In [1]: import numpy as np

In [2]: import numpy.linalg as la

In [3]: np.set_printoptions(suppress=True, linewidth=120)

In [4]: K = np.load("a.npy")

In [5]: K
Out[5]: 
array([[ 6,  4,  4,  6,  2,  6,  6,  4],
       [ 0,  0,  0,  0,  0,  0,  0,  0],
       [ 0,  0,  0,  0,  0,  0,  0,  0],
       [-6, -4, -4, -6, -2, -6, -6, -4],
       [ 0,  0,  0,  0,  0,  0,  0,  0],
       [ 6,  4,  4,  6,  2,  6,  6,  4],
       [-3, -2, -2, -3, -1, -3, -3, -2]])

In [6]: # column 2 repeats column 1

In [7]: left, sigma, vt = la.svd(K)

In [8]: vecs = vt[:(sigma > 1e-8).sum()]

In [9]: rng = np.random.default_rng(600)

In [10]: x0 = K[5] + -3 * K[4] + rng.integers(2) * np.eye(8)[6]

In [11]: print(x0)
[6. 4. 4. 6. 2. 6. 6. 4.]

In [12]: np.allclose(vecs.T @ vecs @ x0, x0)
Out[12]: True

In [13]: np.round(la.norm(x0 - vecs.T @ vecs @ x0), 1)
Out[13]: np.float64(0.0)

In [14]: A = np.load("arr.npy")

In [15]: A.round(1) + 0
Out[15]: 
array([[-0.8,  1.1, -1.2,  0.9, -1.7, -0.9,  1. ,  0.5],
       [ 1.5, -1.9, -0.1,  1.1, -0.5,  0.2,  1. ,  0.9],
       [-0.5, -0.1, -1.4,  1.6,  1.8,  0. ,  0.1, -0.8],
       [-2.1, -1.5,  0. ,  0.1, -0.8,  1.3, -0.2, -0.2],
       [ 0.9, -0.4, -0.5,  0. , -1.2, -0.1, -0.4, -2.5],
       [-0.8, -0.6,  1.7,  1. ,  0.1, -2. ,  0. , -0.5],
       [ 0. , -1. , -1.4, -0.6, -0.1, -1.4, -1.8,  0.8],
       [-0.5, -0.8, -0.6, -1.7,  0.6, -0.8,  1.9, -0.5]])

In [16]: np.round(A.ravel(order="F"), 1) + 0
Out[16]: 
array([-0.8,  1.5, -0.5, -2.1,  0.9, -0.8,  0. , -0.5,  1.1, -1.9, -0.1, -1.5, -0.4, -0.6, -1. , -0.8, -1.2, -0.1,
       -1.4,  0. , -0.5,  1.7, -1.4, -0.6,  0.9,  1.1,  1.6,  0.1,  0. ,  1. , -0.6, -1.7, -1.7, -0.5,  1.8, -0.8,
       -1.2,  0.1, -0.1,  0.6, -0.9,  0.2,  0. ,  1.3, -0.1, -2. , -1.4, -0.8,  1. ,  1. ,  0.1, -0.2, -0.4,  0. ,
       -1.8,  1.9,  0.5,  0.9, -0.8, -0.2, -2.5, -0.5,  0.8, -0.5])

In [17]: np.round(A.reshape(2, -1), 1) + 0
Out[17]: 
array([[-0.8,  1.1, -1.2,  0.9, -1.7, -0.9,  1. ,  0.5,  1.5, -1.9, -0.1,  1.1, -0.5,  0.2,  1. ,  0.9, -0.5, -0.1,
        -1.4,  1.6,  1.8,  0. ,  0.1, -0.8, -2.1, -1.5,  0. ,  0.1, -0.8,  1.3, -0.2, -0.2],
       [ 0.9, -0.4, -0.5,  0. , -1.2, -0.1, -0.4, -2.5, -0.8, -0.6,  1.7,  1. ,  0.1, -2. ,  0. , -0.5,  0. , -1. ,
        -1.4, -0.6, -0.1, -1.4, -1.8,  0.8, -0.5, -0.8, -0.6, -1.7,  0.6, -0.8,  1.9, -0.5]])

In [18]: A.reshape(8, 9)
ValueError: cannot reshape array of size 64 into shape (8,9)


In [19]: np.round(A.reshape(-1, 2), 1) + 0
Out[19]: 
array([[-0.8,  1.1],
       [-1.2,  0.9],
       [-1.7, -0.9],
       [ 1. ,  0.5],
       [ 1.5, -1.9],
       [-0.1,  1.1],
       [-0.5,  0.2],
       [ 1. ,  0.9],
       [-0.5, -0.1],
       [-1.4,  1.6],
       [ 1.8,  0. ],
       [ 0.1, -0.8],
       [-2.1, -1.5],
       [ 0. ,  0.1],
       [-0.8,  1.3],
       [-0.2, -0.2],
       [ 0.9, -0.4],
       [-0.5,  0. ],
       [-1.2, -0.1],
       [-0.4, -2.5],
       [-0.8, -0.6],
       [ 1.7,  1. ],
       [ 0.1, -2. ],
       [ 0. , -0.5],
       [ 0. , -1. ],
       [-1.4, -0.6],
       [-0.1, -1.4],
       [-1.8,  0.8],
       [-0.5, -0.8],
       [-0.6, -1.7],
       [ 0.6, -0.8],
       [ 1.9, -0.5]])

In [20]: blk = A.reshape(8, 2, -1)

In [21]: np.einsum("ihd,jhd->hij", blk, blk).shape
Out[21]: (2, 8, 8)

In [22]: np.round(np.einsum("ihd,ihd->ih", blk, blk), 1)
Out[22]: 
array([[4.1, 4.9],
       [7. , 2. ],
       [4.9, 4.1],
       [6.5, 2.5],
       [1.1, 7.9],
       [5. , 4. ],
       [3.3, 5.7],
       [4.1, 4.9]])

In [23]: round(float(la.norm(K, 1)), 1), np.round(la.norm(K, np.inf), 1)
Out[23]: (21.0, np.float64(38.0))

In [24]: la.norm(K, axis=2)
AxisError: axis 2 is out of bounds for array of dimension 2


In [25]: round(la.norm(K[0] - K[6]), 1)
Out[25]: np.float64(21.0)

In [26]: round(float(la.norm(K) ** 2 / la.norm(K, 2) ** 2), 1)
Out[26]: 1.0

In [27]: np.round(la.norm(K, 2), 1)
Out[27]: np.float64(25.2)

In [28]: data = np.loadtxt("mat.csv", delimiter=",")

In [29]: data
Out[29]: 
array([[ 8.1, -4.6,  2. ,  1.2,  2.9],
       [ 3.2,  1.7,  5.1, -1.2, -7.7],
       [ 2.8,  1.1, -3.2,  5.9,  6.8],
       [ 2.1, -3.3,  0. , -3.1, -8.7],
       [-2.6, -1.3,  4. ,  8.4,  2.1],
       [ 9.5,  1. ,  1.8, -0.2,  2.6],
       [ 7.4,  4.3,  3. , -0.5,  4.2],
       [ 2. ,  0.7,  2.4, -0.5,  9.4],
       [ 3.5, -5.8, -3.1,  0.9,  6.6],
       [-0.3,  8.3, -3.6, -2.5, -3.4],
       [ 1.1, -3.8, -1.9,  6.3, -6.4],
       [-7. , -6.5, -0.8, -2.9,  0.3],
       [ 4.3,  5.6, -6.7, -1.1, -2. ],
       [ 8.5,  2.2, -3.5, -2.8, -1.8],
       [ 1.1, -2.8, -6.4,  6.6, -2.5],
       [ 7. , -5.6,  0.3, -3.2, -3. ],
       [ 1.3, -2.6, -8.6, -3.4,  2.6],
       [-6.9, -4.4,  3.4, -0.5, -4.7],
       [-3.5, -7.4,  3.7,  3.4,  2.8],
       [ 6.2,  2.9, -0.4,  1.1,  7.2],
       [-2.3,  1.6,  9.2,  2.8, -0.5],
       [ 4.6,  7.3,  4.8,  1.5, -0.4],
       [-1.1, -1.3,  3. ,  9.3, -1.6],
       [-1.8, -4.1, -6.8,  4.3,  4. ],
       [-5.3,  4.7, -1.4,  2.5, -6.4],
       [ 3.7,  5.4, -6.8,  2.1, -2.6],
       [ 1.1,  6.8, -3.8,  4.8,  3.9],
       [-5.1,  6.6, -2.5,  2.4, -4.3],
       [-3.5, -0.3, -4. , -7.1,  4.7],
       [ 2.8, -3.7, -2.1,  8.2, -2.5],
       [ 0.3, -7.9,  0.6, -5.9, -1.7],
       [ 7.9,  3.2, -1. ,  1.1, -5. ]])

In [30]: r0, v = data[6], data[24]

In [31]: round(float(r0 @ r0), 1)
Out[31]: 100.1

In [32]: round(float(r0 @ v), 1)
Out[32]: -51.3

In [33]: pr = (r0 @ v) / (r0 @ r0) * r0

In [34]: round(la.norm(r0 + v) ** 2 + la.norm(r0 - v) ** 2, 1)
Out[34]: np.float64(399.0)

In [35]: pr.round(1)
Out[35]: array([-3.8, -2.2, -1.5,  0.3, -2.2])

In [36]: np.round((v - pr) @ r0, 1)
Out[36]: np.float64(-0.0)

In [37]: Xs = (data - data.mean(axis=0)) / data.std(axis=0)

In [38]: print(np.argwhere(np.abs(Xs) > 2))
[[ 7  4]
 [20  2]
 [22  3]
 [28  3]]

In [39]: np.round(Xs.std(axis=0), 1)
Out[39]: array([1., 1., 1., 1., 1.])

In [40]: coef = la.lstsq(np.delete(Xs, 2, axis=1), Xs[:, 2])[0]

In [41]: coef.round(1) + 0
Out[41]: array([ 0. , -0.1,  0.1, -0.1])

In [42]: np.abs(coef).argmax()
Out[42]: np.int64(1)

In [43]: round(float(1 - np.var(Xs[:, 2] - np.delete(Xs, 2, axis=1) @ coef)), 1)
Out[43]: 0.0
